% python3 -q
>>> import numpy as np
>>> np.set_printoptions(suppress=True, linewidth=120)
>>> rnd = lambda a: np.round(a, 2) + 0
>>> F = np.load("data.npy")
>>> F
array([[ 4,  0,  0,  0,  0],
       [ 0, -3,  0,  0,  0],
       [ 0,  0,  6,  0,  0],
       [ 0,  0,  0, -8,  0],
       [ 0,  0,  0,  0, -5]])
>>> w, vecs = np.linalg.eigh(F)
>>> vec = np.array([1, -2, 1, 1, -1])
>>> vec @ F @ vec
np.int64(-15)
>>> vecs * np.maximum(w, 0) @ vecs.T
array([[4., 0., 0., 0., 0.],
       [0., 0., 0., 0., 0.],
       [0., 0., 6., 0., 0.],
       [0., 0., 0., 0., 0.],
       [0., 0., 0., 0., 0.]])
>>> rnd(np.linalg.eigvalsh(F[1:, 1:]))
array([-8., -5., -3.,  6.])
>>> rnd(vec @ F @ vec / (vec @ vec)), w[0], w[-1]
(np.float64(-1.88), np.float64(-8.0), np.float64(6.0))
>>> np.abs(F).sum(axis=1).max(), np.abs(w).max()
(np.int64(8), np.float64(8.0))
>>> rng = np.random.default_rng(32081)
>>> Y = F + rng.integers(-2, 3, (5, 1)) @ rng.integers(-2, 3, (1, 5))
>>> print(Y)
[[ 4  2  0  0  0]
 [ 0 -7  0  0  0]
 [ 0  4  6  0  0]
 [ 0  4  0 -8  0]
 [ 0 -2  0  0 -5]]
>>> np.abs(Y - F).sum(axis=1)
array([2, 4, 4, 4, 2])
>>> rnd(np.linalg.svd(Y - F, compute_uv=False))
array([7.48, 0.  , 0.  , 0.  , 0.  ])
>>> np.linalg.matrix_rank(Y - F, tol=1e-8)
np.int64(1)
>>> [round(float(np.linalg.det(F[:i, :i])), 2) + 0 for i in range(1, 6)]
[4.0, -12.0, -72.0, 576.0, -2880.0]
>>> rnd(np.linalg.eigvalsh(F).min())
np.float64(-8.0)
>>> vec = np.array([3, 5, 0, -1, 4])
>>> rhs = F @ vec
>>> print(rhs)
[ 12 -15   0   8 -20]
>>> rnd(np.linalg.solve(F.T, F[2]))
array([0., 0., 1., 0., 0.])
>>> print(rnd(np.linalg.solve(F, F[:, 2])))
[0. 0. 1. 0. 0.]
>>> feats = np.array([[3, 4], [0, 4]])
>>> feats
array([[3, 4],
       [0, 4]])
>>> Y = np.array([[1, 1], [2, 1]])
>>> Y.T @ feats.T
array([[11,  8],
       [ 7,  4]])
>>> np.einsum("ij->j", feats)
array([3, 8])
>>> print(np.vstack([feats, Y.T]).shape)
(4, 2)
>>> np.einsum("ik,kj->ij", feats, Y)
array([[11,  7],
       [ 8,  4]])
>>> w, vecs = np.linalg.eig(feats)
>>> rnd(np.sort(np.linalg.eigvals(feats.T)))
array([3., 4.])
>>> rnd(np.sort(np.linalg.eigvals(feats @ feats)))
array([ 9., 16.])
>>> w
array([3., 4.])
>>> rnd(np.sort(np.linalg.eigvals(np.linalg.inv(feats))))
array([0.25, 0.33])
>>> O = feats.astype(float).copy()
>>> for j in range(2):
...     O[:, j] -= O[:, :j] @ (O[:, :j].T @ O[:, j])
...     O[:, j] /= np.linalg.norm(O[:, j])
... 
>>> O
array([[1., 0.],
       [0., 1.]])
>>> O, _ = np.linalg.qr(np.array([[0.8, -0.5, -0.3, -0.1],
...     [-0.8, 0.5, 0.8, -0.7],
...     [-1.1, 0.1, -0.2, -0.7],
...     [-0.4, 1.7, -0.3, -0.5]]))
>>> mat = -1 * O
>>> rnd(mat)
array([[ 0.49, -0.01,  0.17,  0.85],
       [-0.49,  0.01, -0.76,  0.43],
       [-0.68, -0.36,  0.59,  0.27],
       [-0.25,  0.93,  0.24,  0.11]])
>>> r0 = np.array([2, 3, 0])
>>> rnd(np.cross(mat[3, :3], mat[1, :3]))
array([-0.71, -0.3 ,  0.46])
>>> rnd(np.correlate(mat[3], mat[1], "full"))
array([-0.11,  0.59, -0.61,  0.  , -0.54, -0.12, -0.05])
>>> vec = np.array([2, -1, 2, -1])
>>> rhs = mat @ vec
>>> rnd(rhs)
array([ 0.47, -2.94, -0.09, -1.06])
>>> rnd(np.linalg.solve(mat.T, mat[2]))
array([0., 0., 1., 0.])
>>> print(rnd(np.linalg.solve(mat, 3 * rhs)))
[ 6. -3.  6. -3.]
>>> rnd(np.linalg.solve(mat, mat[:, 1]))
array([0., 1., 0., 0.])
>>> rnd(np.linalg.solve(mat, rhs))
array([ 2., -1.,  2., -1.])
>>> rnd(np.linalg.svd(mat, compute_uv=False))
array([1., 1., 1., 1.])
>>> rnd(mat @ mat.T)
array([[1., 0., 0., 0.],
       [0., 1., 0., 0.],
       [0., 0., 1., 0.],
       [0., 0., 0., 1.]])
